% ipython --no-banner

In [1]: import numpy as np

In [2]: import numpy.linalg as la

In [3]: np.set_printoptions(precision=1, suppress=True, linewidth=200)

In [4]: rd = lambda a: np.round(a, 1) + 0

In [5]: arr = np.load("out9.npy")

In [6]: print(arr)
[[  7   9  -3]
 [  3   6  -2]
 [  2 -12   4]
 [  7  -6   2]
 [  5 -12   4]]

In [7]: U, sv, Vt = la.svd(arr)

In [8]: np.argmax(sv[:-1] / (sv[1:] + 1e-6)) + 1
Out[8]: np.int64(2)

In [9]: rd(sv)
Out[9]: array([22.3, 11.4,  0. ])

In [10]: other = U[:, :2] @ np.diag(sv[:2]) @ Vt[:2]

In [11]: rd(la.norm(arr - other, 2)), rd(sv[2])
Out[11]: (np.float64(0.0), np.float64(0.0))

In [12]: la.matrix_rank(arr, rtol=0.05)
Out[12]: np.int64(2)

In [13]: rd(la.norm(arr, axis=1))
Out[13]: array([11.8,  7. , 12.8,  9.4, 13.6])

In [14]: rd(la.norm(arr) ** 2 / la.norm(arr, 2) ** 2)
Out[14]: np.float64(1.3)

In [15]: la.norm(arr, axis=1).argmax()
Out[15]: np.int64(4)

In [16]: rd(la.norm(arr[2], 1)), rd(la.norm(arr[2], np.inf))
Out[16]: (np.float64(18.0), np.float64(12.0))

In [17]: print(rd(la.norm(arr, 1)), rd(la.norm(arr, np.inf)))
45.0 21.0

In [18]: r = la.matrix_rank(arr)

In [19]: r
Out[19]: np.int64(2)

In [20]: null = la.svd(arr)[2][r:].T

In [21]: [int(la.matrix_rank(np.delete(arr, i, axis=0))) for i in range(5)]
Out[21]: [2, 2, 2, 2, 2]

In [22]: [int(la.matrix_rank(arr[:, :j + 1])) for j in range(3)]
Out[22]: [1, 2, 2]

In [23]: print(null.shape)
(3, 1)

In [24]: rd(arr @ null)
Out[24]: 
array([[0.],
       [0.],
       [0.],
       [0.],
       [0.]])

In [25]: print(np.unique(arr.round(6), axis=0).shape)
(5, 3)

In [26]: rd(arr @ la.pinv(arr) @ arr)
Out[26]: 
array([[  7.,   9.,  -3.],
       [  3.,   6.,  -2.],
       [  2., -12.,   4.],
       [  7.,  -6.,   2.],
       [  5., -12.,   4.]])

In [27]: np.abs(np.diag(la.qr(arr)[1])) > 1e-9
Out[27]: array([ True,  True, False])

In [28]: rd(np.trace(la.pinv(arr) @ arr))
Out[28]: np.float64(2.0)

In [29]: la.lstsq(arr[:-1].T, arr[-1])[2]
Out[29]: np.int32(2)

In [30]: def softmax(z):
    ...:     e = np.exp(z - z.max(axis=-1, keepdims=True))
    ...:     return e / e.sum(axis=-1, keepdims=True)
    ...: 

In [31]: print(rd(softmax(10 * arr[4])))
[1. 0. 0.]

In [32]: rd(softmax(arr[4] + 3))
Out[32]: array([0.7, 0. , 0.3])

In [33]: rd(softmax(arr).sum(axis=1))
Out[33]: array([1., 1., 1., 1., 1.])

In [34]: att = arr @ arr.T / np.sqrt(3)

In [35]: print(rd(softmax(att)))
[[1. 0. 0. 0. 0.]
 [1. 0. 0. 0. 0.]
 [0. 0. 0. 0. 1.]
 [0. 0. 0. 0. 1.]
 [0. 0. 0. 0. 1.]]

In [36]: rd(softmax(att + np.triu(np.full(att.shape, -np.inf), 1)))
Out[36]: 
array([[1. , 0. , 0. , 0. , 0. ],
       [1. , 0. , 0. , 0. , 0. ],
       [0. , 0. , 1. , 0. , 0. ],
       [0. , 0. , 0.9, 0.1, 0. ],
       [0. , 0. , 0. , 0. , 1. ]])

In [37]: rd(softmax(att)[4] @ arr)
Out[37]: array([  5., -12.,   4.])

In [38]: mat = np.load("layer12.npy")

In [39]: mat
Out[39]: 
array([[ 1. , -1.7, -0.8, -0.8],
       [-0.6,  1.7,  0.2,  0. ],
       [ 0.9, -0.3,  0.1,  0.6],
       [ 0.2, -0.3,  0.4,  0. ],
       [-0.4,  1.1, -0.4, -0.8]])

In [40]: rng = np.random.default_rng(12)

In [41]: z = rng.permutation(4)

In [42]: other = mat[:, z] * rng.choice([-1, 1], 4)

In [43]: other
Out[43]: 
array([[-1.7,  0.8,  0.8, -1. ],
       [ 1.7, -0.2, -0. ,  0.6],
       [-0.3, -0.1, -0.6, -0.9],
       [-0.3, -0.4, -0. , -0.2],
       [ 1.1,  0.4,  0.8,  0.4]])

In [44]: U, _, Vt = la.svd(mat.T @ other)

In [45]: print(z)
[1 2 3 0]

In [46]: print(rd(U @ Vt))
[[ 0.  0.  0. -1.]
 [ 1.  0.  0.  0.]
 [ 0. -1.  0.  0.]
 [ 0.  0. -1.  0.]]

In [47]: other = np.c_[mat[:, :1] @ np.array([[1]]), np.array([3, 3, -3, 2, 2])]

In [48]: other
Out[48]: 
array([[ 1. ,  3. ],
       [-0.6,  3. ],
       [ 0.9, -3. ],
       [ 0.2,  2. ],
       [-0.4,  2. ]])

In [49]: print(rd(la.norm(other - mat @ la.lstsq(mat, other)[0], axis=0)))
[0.  2.7]

In [50]: rd(la.lstsq(mat, other[:, 0])[0])
Out[50]: array([1., 0., 0., 0.])

In [51]: rd(la.norm(la.qr(mat)[0].T @ other, axis=0) ** 2 / ((other ** 2).sum(axis=0) + 1e-12))
Out[51]: array([1. , 0.8])

In [52]: feats = np.load("mat.npy")

In [53]: feats
Out[53]: 
array([[-10.6,   0.7,  -0.2,  -1.9],
       [ -3.5,  -1.9,  -1.4,   0.3],
       [  0.3,  -2.1,   0. ,   1.9],
       [  5.3,  -2.1,   1.5,   0.1],
       [ -4.4,   2.4,   0.6,  -1.7],
       [  4.5,   3. ,  -0.8,   1.3],
       [  3.5,   1. ,   1. ,  -0.3],
       [ -1.2,  -0.5,  -0.5,  -1. ],
       [ -2.8,   3. ,   1.4,  -0.5],
       [  4.6,   0.7,  -1.4,  -0.6],
       [  0.7,  -3.7,   2.2,   0. ],
       [  1.7,  -0.6,   1.5,  -1.9]])

In [54]: O, vecs = la.qr(feats[:, :3])[0], la.qr(feats[:, 3:])[0]

In [55]: sv = la.svd(O.T @ vecs, compute_uv=False)

In [56]: (sv > 0.9).sum()
Out[56]: np.int64(0)

In [57]: print(rd(sv))
[0.6]

In [58]: print(rd(la.norm(O @ O.T - vecs @ vecs.T, 2)))
1.0

In [59]: J = 4 * np.eye(3) + np.ones((3, 3))

In [60]: print(J)
[[5. 1. 1.]
 [1. 5. 1.]
 [1. 1. 5.]]

In [61]: # equal to its transpose

In [62]: evals, vecs = la.eigh(J)

In [63]: vec = np.array([3, -9, 7])

In [64]: (np.sign(vecs[:, -1].round(6)) == np.sign(vecs[0, -1].round(6))).astype(int)
Out[64]: array([1, 1, 1])

In [65]: print(rd(vecs * np.maximum(evals, 0) @ vecs.T))
[[5. 1. 1.]
 [1. 5. 1.]
 [1. 1. 5.]]

In [66]: rd(la.eigvalsh(J[1:, 1:]))
Out[66]: array([4., 6.])

In [67]: print(np.abs(J).sum(axis=1).max(), rd(np.abs(evals).max()))
7.0 7.0

In [68]: vec @ J @ vec
Out[68]: np.float64(557.0)

In [69]: rd(vecs * np.abs(evals) @ vecs.T)
Out[69]: 
array([[5., 1., 1.],
       [1., 5., 1.],
       [1., 1., 5.]])

In [70]: data = np.load("case1.npy")

In [71]: data
Out[71]: 
array([[ 2.,  1.,  0.,  5.],
       [ 2.,  0.,  1., -5.],
       [ 2.,  2.,  1., -4.],
       [ 0.,  0.,  0.,  1.]])

In [72]: u, v = data[2], data[0]

In [73]: u @ u
Out[73]: np.float64(25.0)

In [74]: pr = (u @ v) / (u @ u) * u

In [75]: la.matrix_rank(np.outer(u, v))
Out[75]: np.int64(1)

In [76]: rd(pr)
Out[76]: array([-1.1, -1.1, -0.6,  2.2])

In [77]: rd((v - pr) @ u)
Out[77]: np.float64(0.0)

In [78]: O = data.astype(float).copy()

In [79]: for j in range(4):
    ...:     O[:, j] -= O[:, :j] @ (O[:, :j].T @ O[:, j])
    ...:     O[:, j] /= la.norm(O[:, j])
    ...: 

In [80]: rd(O.T @ data)
Out[80]: 
array([[ 3.5,  1.7,  1.2, -2.3],
       [ 0. ,  1.4,  0. ,  0.7],
       [ 0. ,  0. ,  0.8, -7.8],
       [ 0. ,  0. ,  0. ,  1. ]])

In [81]: rd(O)
Out[81]: 
array([[ 0.6,  0. , -0.8,  0. ],
       [ 0.6, -0.7,  0.4,  0. ],
       [ 0.6,  0.7,  0.4,  0. ],
       [ 0. ,  0. ,  0. ,  1. ]])

In [82]: O, vecs = la.qr(data[:, :1])[0], la.qr(data[:, 1:])[0]

In [83]: sv = la.svd(O.T @ vecs, compute_uv=False)

In [84]: rd(la.norm(O @ O.T - vecs @ vecs.T, 2))
Out[84]: np.float64(1.0)

In [85]: (sv > 0.9).sum()
Out[85]: np.int64(1)

In [86]: F = np.load("sample14.npy")

In [87]: print(F)
[[ 0.7  4.8  3.2]
 [ 1.3  2.7  0.5]
 [ 0.1  2.4  1.8]
 [-1.7 -1.6  0.4]
 [-3.   2.8  2.5]]

In [88]: proj = F @ la.solve(F.T @ F, F.T)

In [89]: rd(la.eigvalsh(proj))
Out[89]: array([0., 0., 1., 1., 1.])

In [90]: rd(proj)
Out[90]: 
array([[ 0.8,  0.1,  0.4,  0. ,  0. ],
       [ 0.1,  0.5,  0. , -0.5,  0.1],
       [ 0.4,  0. ,  0.2,  0.1,  0. ],
       [ 0. , -0.5,  0.1,  0.5,  0.1],
       [ 0. ,  0.1,  0. ,  0.1,  1. ]])
